% ipython --no-banner

In [1]: import numpy as np

In [2]: import numpy.linalg as la

In [3]: np.set_printoptions(suppress=True, linewidth=140)

In [4]: F = np.load("case3.npy")

In [5]: print(F)
[[2 2 1 3 0 3 2 1 3 2 1 2]
 [0 1 1 1 0 3 3 1 1 2 0 1]
 [0 0 2 0 0 2 3 1 2 2 1 0]
 [0 0 0 0 1 3 0 2 3 3 0 2]
 [0 0 0 0 0 0 2 3 1 0 0 2]
 [0 0 0 0 0 0 1 0 3 2 2 1]
 [0 0 0 0 0 0 1 2 2 1 0 0]
 [0 0 0 0 0 0 0 1 1 0 3 1]
 [0 0 0 0 0 0 0 0 3 0 1 2]
 [0 0 0 0 0 0 0 0 0 2 0 0]
 [0 0 0 0 0 0 0 0 0 0 0 0]
 [0 0 0 0 0 0 0 0 0 0 0 1]]

In [6]: Uu, sig, Vt = la.svd(F)

In [7]: evecs = Vt[:(sig > 1e-8).sum()]

In [8]: rng = np.random.default_rng(228)

In [9]: x0 = F[9] + -2 * F[7] + rng.integers(2) * np.eye(12)[6]

In [10]: print(x0)
[ 0.  0.  0.  0.  0.  0.  1. -2. -2.  2. -6. -2.]

In [11]: print(np.allclose(evecs.T @ evecs @ x0, x0))
True

In [12]: print(round(float(la.norm(x0 - evecs.T @ evecs @ x0)), 2))
0.0

In [13]: m1 = np.load("layer14.npy")

In [14]: print(m1)
[[5 7 8 0 5 7 3 6 7 8 8 8 3 7]
 [7 5 7 8 0 5 7 3 6 7 8 8 8 3]
 [8 7 5 7 8 0 5 7 3 6 7 8 8 8]
 [0 8 7 5 7 8 0 5 7 3 6 7 8 8]
 [5 0 8 7 5 7 8 0 5 7 3 6 7 8]
 [7 5 0 8 7 5 7 8 0 5 7 3 6 7]
 [3 7 5 0 8 7 5 7 8 0 5 7 3 6]
 [6 3 7 5 0 8 7 5 7 8 0 5 7 3]
 [7 6 3 7 5 0 8 7 5 7 8 0 5 7]
 [8 7 6 3 7 5 0 8 7 5 7 8 0 5]
 [8 8 7 6 3 7 5 0 8 7 5 7 8 0]
 [8 8 8 7 6 3 7 5 0 8 7 5 7 8]
 [3 8 8 8 7 6 3 7 5 0 8 7 5 7]
 [7 3 8 8 8 7 6 3 7 5 0 8 7 5]]

In [15]: x0 = np.array([0, 0, -3, -2, 1, -2, 0, -2, -1, 3, -2, 1, -2, -3])

In [16]: target = m1 @ x0

In [17]: print(target)
[ -63  -71  -66  -93  -69  -64  -70  -58  -63  -56  -50  -71 -104  -65]

In [18]: print(np.round(la.solve(m1, 2 * target), 2) + 0)
[ 0.  0. -6. -4.  2. -4.  0. -4. -2.  6. -4.  2. -4. -6.]

In [19]: print(np.round(la.solve(m1.T, m1[5]), 2) + 0)
[0. 0. 0. 0. 0. 1. 0. 0. 0. 0. 0. 0. 0. 0.]

In [20]: W1 = np.array([[2, 1, 0, 0, -2],
    ...:     [-1, 1, 1, 1, 2],
    ...:     [-1, 0, -1, -1, 0],
    ...:     [1, 0, -2, 0, -2],
    ...:     [1, 0, -2, 0, -2],
    ...:     [0, 2, -2, 1, 2],
    ...:     [2, -2, 2, 0, -2],
    ...:     [1, 1, -2, -2, 0],
    ...:     [1, 1, 2, 0, 2],
    ...:     [1, -2, -1, 2, 0],
    ...:     [0, 1, 0, -1, 1],
    ...:     [2, -1, 1, -1, 2],
    ...:     [0, 2, 0, -1, -1],
    ...:     [2, -2, -2, -2, 0]])

In [21]: b = np.array([-8, 6, -4, 3, -6])

In [22]: act = np.maximum(m1 @ W1 + b, 0)

In [23]: print(la.matrix_rank(act))
4

In [24]: print(act)
[[49 15  0  0 31]
 [54 19  0  0  0]
 [69  8  0  0  0]
 [34 35  0  0 28]
 [62  0  0  0  0]
 [63 14  0  0  0]
 [45 27  0  0 22]
 [49 16  0  0  0]
 [58  5  0  0  0]
 [51 25  0  0 19]
 [41 34  0  5  7]
 [58  3  0  0  0]
 [43 32  0  0  7]
 [64 14  0  0  0]]

In [25]: print((act > 0).astype(int))
[[1 1 0 0 1]
 [1 1 0 0 0]
 [1 1 0 0 0]
 [1 1 0 0 1]
 [1 0 0 0 0]
 [1 1 0 0 0]
 [1 1 0 0 1]
 [1 1 0 0 0]
 [1 1 0 0 0]
 [1 1 0 0 1]
 [1 1 0 1 1]
 [1 1 0 0 0]
 [1 1 0 0 1]
 [1 1 0 0 0]]

In [26]: print(np.round((act > 0).mean(axis=0), 2))
[1.   0.93 0.   0.07 0.43]

In [27]: cent = np.array([[2, 5], [-5, 7], [-3, -7], [-7, -8], [0, 1]])

In [28]: print(W1 @ cent)
[[ -1  15]
 [-17 -11]
 [  8  10]
 [  8  17]
 [  8  17]
 [-11  22]
 [  8 -20]
 [ 17  42]
 [ -9   0]
 [  1 -18]
 [  2  16]
 [ 13   6]
 [ -3  21]
 [ 34  26]]

In [29]: print((act @ cent).round(6).argmax(axis=1))
[1 1 1 1 1 1 1 1 1 1 1 1 1 1]

In [30]: x0 = np.array([8, -3, 2, 7, -3, 7, -2, 2, 8, 8, 8, -2, -9, -6])

In [31]: print(m1 @ np.eye(14)[10])
[8. 8. 7. 6. 3. 7. 5. 0. 8. 7. 5. 7. 8. 0.]

In [32]: print(np.sign((m1 @ x0).round(6)))
[1 1 1 1 1 1 1 1 1 1 1 1 1 1]

In [33]: print((m1 * x0).sum(axis=1))
[174 200  74  64 120 107  69 169 149 212 200 103 104 125]

In [34]: print(np.einsum("ij,j->i", m1, x0))
[174 200  74  64 120 107  69 169 149 212 200 103 104 125]

In [35]: print(np.round(la.norm(m1, axis=1), 2))
[23.58 23.58 24.72 23.39 22.54 22.2  21.28 21.28 22.2  22.54 23.39 24.72 23.58 23.58]

In [36]: print(round(float(la.norm(m1[3], 1)), 2), round(float(la.norm(m1[3], np.inf)), 2))
79.0 8.0

In [37]: print(round(float(la.norm(m1[3] - m1[5])), 2))
16.06

In [38]: print(round(la.norm(m1) ** 2 / la.norm(m1, 2) ** 2, 2))
1.19

In [39]: print(np.round(la.norm(m1, axis=0), 2))
[23.58 23.58 24.72 23.39 22.54 22.2  21.28 21.28 22.2  22.54 23.39 24.72 23.58 23.58]

In [40]: print(la.norm(m1, axis=1).argmax())
2

In [41]: f, r1 = m1[4], m1[10]

In [42]: print(f @ f)
508

In [43]: pr = (f @ r1) / (f @ f) * f

In [44]: print(pr.round(2))
[4.37 0.   6.99 6.12 4.37 6.12 6.99 0.   4.37 6.12 2.62 5.24 6.12 6.99]

In [45]: print(np.round(r1 - pr, 2))
[ 3.63  8.    0.01 -0.12 -1.37  0.88 -1.99  0.    3.63  0.88  2.38  1.76  1.88 -6.99]

In [46]: arr = np.array([[0, 11, 9],
    ...:     [0, 0, 7],
    ...:     [0, 0, 15],
    ...:     [0, 0, 11],
    ...:     [0, 1, 9],
    ...:     [0, 0, 13],
    ...:     [3, 0, 0],
    ...:     [0, 1, 9],
    ...:     [0, 13, 13],
    ...:     [12, 45, 0],
    ...:     [7, 20, 0],
    ...:     [0, 0, 15],
    ...:     [9, 36, 0],
    ...:     [0, 0, 7],
    ...:     [4, 17, 1],
    ...:     [5, 10, 0],
    ...:     [8, 25, 0],
    ...:     [0, 0, 7],
    ...:     [0, 0, 13],
    ...:     [0, 4, 5],
    ...:     [0, 0, 9]])

In [47]: print(arr)
[[ 0 11  9]
 [ 0  0  7]
 [ 0  0 15]
 [ 0  0 11]
 [ 0  1  9]
 [ 0  0 13]
 [ 3  0  0]
 [ 0  1  9]
 [ 0 13 13]
 [12 45  0]
 [ 7 20  0]
 [ 0  0 15]
 [ 9 36  0]
 [ 0  0  7]
 [ 4 17  1]
 [ 5 10  0]
 [ 8 25  0]
 [ 0  0  7]
 [ 0  0 13]
 [ 0  4  5]
 [ 0  0  9]]

In [48]: G = np.cov(arr, rowvar=False)

In [49]: print(np.argsort(-arr.std(axis=0).round(6), kind="stable"))
[1 2 0]

In [50]: print(G.shape)
(3, 3)

In [51]: print(np.median(arr, axis=0))
[0. 1. 7.]

In [52]: print(np.round(la.eigvalsh(G)[::-1], 2))
[198.51  16.84   1.05]

In [53]: print(np.argwhere(np.triu(np.abs(np.corrcoef(arr.T)) > 0.8, 1)))
[[0 1]]

In [54]: print(np.round(np.polyfit(arr[:, 0], arr[:, 2], 1), 2))
[-1.16  9.46]

In [55]: print(np.round(np.corrcoef(arr.T), 2))
[[ 1.    0.92 -0.79]
 [ 0.92  1.   -0.64]
 [-0.79 -0.64  1.  ]]

In [56]: print(round(np.corrcoef(arr[:, 0], arr[:, 2])[0, 1], 2))
-0.79

In [57]: cent = arr[[19, 6]].astype(float)

In [58]: for _ in range(6):
    ...:     z = la.norm(arr[:, None] - cent, axis=-1).argmin(axis=1)
    ...:     cent = np.array([arr[z == j].mean(axis=0) for j in range(2)])
    ...: 

In [59]: print(z)
[1 1 1 1 1 1 1 1 1 0 0 1 0 1 0 1 0 1 1 1 1]

In [60]: print(np.bincount(z))
[ 5 16]

In [61]: print(np.round(cent[1] - cent[0], 2))
[ -7.5  -26.1    8.68]

In [62]: print(np.abs(cent[1] - cent[0]).argmax())
1

In [63]: print(cent.round(2))
[[ 8.   28.6   0.2 ]
 [ 0.5   2.5   8.88]]

In [64]: f, r1 = cent[0], cent[1]

In [65]: print(np.round(f @ r1, 2))
77.28

In [66]: print(f @ f)
882.0

In [67]: pr = (f @ r1) / (f @ f) * f

In [68]: print(np.round(r1 - pr, 2))
[-0.2  -0.01  8.86]

In [69]: print(round(float(la.norm(f + r1) ** 2 + la.norm(f - r1) ** 2), 2))
1934.53

In [70]: print(np.round(np.outer(f, r1), 2))
[[  4.    20.    71.  ]
 [ 14.3   71.5  253.82]
 [  0.1    0.5    1.78]]

In [71]: out = arr + rng.integers(-2, 3, (21, 2)) @ rng.integers(-2, 3, (2, 3))

In [72]: print(out)
[[-1 13  9]
 [ 1 -1  8]
 [ 1 -1 16]
 [-1  0  9]
 [-1  3  9]
 [-1  0 11]
 [ 5 -2  2]
 [-3  6  8]
 [ 1 10 12]
 [12 47  2]
 [ 9 18  2]
 [ 1 -2 15]
 [11 34  2]
 [ 2 -4  7]
 [ 5 14  0]
 [ 6  8  0]
 [ 9 25  2]
 [-2  3  6]
 [ 1  0 15]
 [-4 10  3]
 [-3  5  8]]

In [73]: print(out - arr)
[[-1  2  0]
 [ 1 -1  1]
 [ 1 -1  1]
 [-1  0 -2]
 [-1  2  0]
 [-1  0 -2]
 [ 2 -2  2]
 [-3  5 -1]
 [ 1 -3 -1]
 [ 0  2  2]
 [ 2 -2  2]
 [ 1 -2  0]
 [ 2 -2  2]
 [ 2 -4  0]
 [ 1 -3 -1]
 [ 1 -2  0]
 [ 1  0  2]
 [-2  3 -1]
 [ 1  0  2]
 [-4  6 -2]
 [-3  5 -1]]

In [74]: print(np.abs(out - arr).sum(axis=1))
[ 3  3  3  3  3  3  6  9  5  4  6  3  6  6  5  3  3  6  3 12  9]

In [75]: print(np.round(la.svd(out - arr, compute_uv=False), 2) + 0)
[15.24  6.31  0.  ]

In [76]: print(la.matrix_rank(out - arr, tol=1e-8))
2

In [77]: W0 = np.load("arr.npy")

In [78]: print(W0.round(2))
[[ 1.    0.    0.    0.    0.    0.  ]
 [ 0.    1.    0.    0.    0.    0.  ]
 [ 0.    0.    0.81  0.   -0.59  0.  ]
 [ 0.    0.    0.    1.    0.    0.  ]
 [ 0.    0.    0.59  0.    0.81  0.  ]
 [ 0.    0.    0.    0.    0.    1.  ]]

In [79]: vals, evecs = la.eigh(m1)

In [80]: x0 = np.array([1, 2, 0, 3, 3, -3, 3, 2, 0, -2, 0, -2, -3, 2])

In [81]: print(np.abs(m1).sum(axis=1).max(), round(np.abs(vals).max(), 2))
87 79.19

In [82]: print(round(x0 @ m1 @ x0 / (x0 @ x0), 2), round(float(vals[0]), 2), round(vals[-1], 2))
-4.48 -18.61 79.19

In [83]: print(np.round(np.sort(la.eigvals(W0).real), 2))
[0.81 0.81 1.   1.   1.   1.  ]

In [84]: print(np.round(W0 @ W0, 2))
[[ 1.    0.    0.    0.    0.    0.  ]
 [ 0.    1.    0.    0.    0.    0.  ]
 [ 0.    0.    0.31  0.   -0.95  0.  ]
 [ 0.    0.    0.    1.    0.    0.  ]
 [ 0.    0.    0.95  0.    0.31  0.  ]
 [ 0.    0.    0.    0.    0.    1.  ]]

In [85]: z = rng.permutation(6)

In [86]: out = W0[:, z] * rng.choice([-1, 1], 6)

In [87]: print(out.round(2))
[[ 1.    0.    0.   -0.   -0.   -0.  ]
 [ 0.    0.    1.   -0.   -0.   -0.  ]
 [ 0.   -0.59  0.   -0.81 -0.   -0.  ]
 [ 0.    0.    0.   -0.   -0.   -1.  ]
 [ 0.    0.81  0.   -0.59 -0.   -0.  ]
 [ 0.    0.    0.   -0.   -1.   -0.  ]]

In [88]: Uu, _, Vt = la.svd(W0.T @ out)

In [89]: print(z)
[0 4 1 2 5 3]

In [90]: def softmax(z):
    ...:     e = np.exp(z - z.max(axis=-1, keepdims=True))
    ...:     return e / e.sum(axis=-1, keepdims=True)
    ...: 

In [91]: print(np.round(softmax(W0[1]), 2))
[0.13 0.35 0.13 0.13 0.13 0.13]

In [92]: S = W0 @ W0.T / np.sqrt(6)

In [93]: print(np.round(softmax(S)[1] @ W0, 2))
[0.15 0.23 0.21 0.15 0.03 0.15]

In [94]: print(softmax(S).round(6).argmax(axis=1))
[0 1 2 3 4 5]

In [95]: x0 = np.array([-1, 2, 3, 0, 3, 1])

In [96]: target = W0 @ x0

In [97]: b, lr = np.zeros(6), 1 / la.norm(W0, 2) ** 2

In [98]: for i in range(20):
    ...:     b -= lr * W0.T @ (W0 @ b - target)
    ...:     if i % 5 == 0: print(i, round(la.norm(W0 @ b - target), 2))
    ...: 
0 0.0
5 0.0
10 0.0
15 0.0

In [99]: print(b)
[-1.  2.  3.  0.  3.  1.]

In [100]: print(np.round(la.cond(W0), 2))
1.0

In [101]: M = np.load("mat.npy")

In [102]: print(M)
[[-0.16 -0.79  0.96  0.24 -0.59  0.92  0.65 -0.42 -0.94]
 [ 1.    0.66 -0.99 -0.88 -0.36 -0.95 -0.99  0.66  0.61]
 [ 0.49  0.6  -0.88 -0.29  0.33 -0.8  -0.64  0.34  0.79]
 [ 0.74 -0.05 -0.18 -0.29 -0.25 -0.1  -0.46  0.1  -0.23]
 [-0.94  0.74 -0.81  0.4   0.79 -0.77  0.39  0.15  0.95]
 [-1.    0.05  0.74  0.83  0.73  0.54  0.97 -0.42  0.58]
 [ 0.98 -0.55  0.4  -0.58 -0.75  0.43 -0.73  0.05 -0.88]
 [ 0.98 -0.24 -0.24 -0.62 -0.62 -0.08 -0.82  0.2  -0.64]
 [-0.76 -0.18  0.54  0.35  0.12  0.41  0.59 -0.2  -0.14]
 [-0.99 -0.69  0.98  0.79  0.12  0.94  0.97 -0.6  -0.74]
 [-0.84 -0.11  0.49  0.4   0.22  0.36  0.64 -0.2   0.01]
 [-0.52 -0.99  1.    0.58 -0.93  1.    0.97 -0.82 -1.  ]
 [ 0.79  0.03 -0.35 -0.35 -0.24 -0.24 -0.56  0.15 -0.12]
 [ 1.    0.09 -0.79 -0.79 -0.62 -0.62 -0.96  0.42 -0.35]
 [ 0.66 -0.13  0.   -0.24 -0.27  0.04 -0.35  0.05 -0.33]
 [ 1.   -0.83  0.77 -0.77 -0.94  0.77 -0.88  0.   -0.99]
 [ 0.74 -0.05 -0.18 -0.29 -0.25 -0.1  -0.46  0.1  -0.23]
 [-0.31  0.54 -0.74  0.    0.45 -0.66 -0.2   0.2   0.78]
 [ 0.98 -0.99  1.   -0.29 -0.98  1.    0.38 -0.66 -1.  ]
 [-0.99  0.92 -0.97  0.54  0.94 -0.95  0.46  0.29  1.  ]
 [-0.98  0.55 -0.4   0.58  0.75 -0.43  0.73 -0.05  0.88]
 [-0.97 -0.89  1.    0.74 -0.41  0.98  0.97 -0.69 -0.97]
 [ 1.   -0.31 -0.69 -0.92 -0.89 -0.41 -0.99  0.46 -0.86]
 [-0.93  0.89 -0.96  0.29  0.87 -0.94  0.05  0.34  0.99]
 [ 0.95 -0.9   0.97 -0.35 -0.89  0.94 -0.13 -0.34 -0.99]
 [-0.99  0.42  0.06  0.72  0.77 -0.1   0.89 -0.2   0.84]
 [ 0.93 -0.77  0.87 -0.35 -0.79  0.82 -0.27 -0.2  -0.96]
 [ 0.77 -0.92  0.99 -0.06 -0.86  0.97  0.4  -0.46 -0.99]
 [ 0.73  0.94 -1.   -0.54  0.73 -0.99 -0.92  0.66  0.99]]

In [103]: hat = M @ la.solve(M.T @ M, M.T)

In [104]: print(np.round(la.eigvalsh(hat), 2) + 0)
[0. 0. 0. 0. 0. 0. 0. 0. 0. 0. 0. 0. 0. 0. 0. 0. 0. 0. 0. 0. 1. 1. 1. 1. 1. 1. 1. 1. 1.]

In [105]: print(np.round(hat @ M[:, 4], 2))
[-0.59 -0.36  0.33 -0.25  0.79  0.73 -0.75 -0.62  0.12  0.12  0.22 -0.93 -0.24 -0.62 -0.27 -0.94 -0.25  0.45 -0.98  0.94  0.75 -0.41 -0.89
  0.87 -0.89  0.77 -0.79 -0.86  0.73]

In [106]: print(np.allclose(hat @ hat, hat))
True
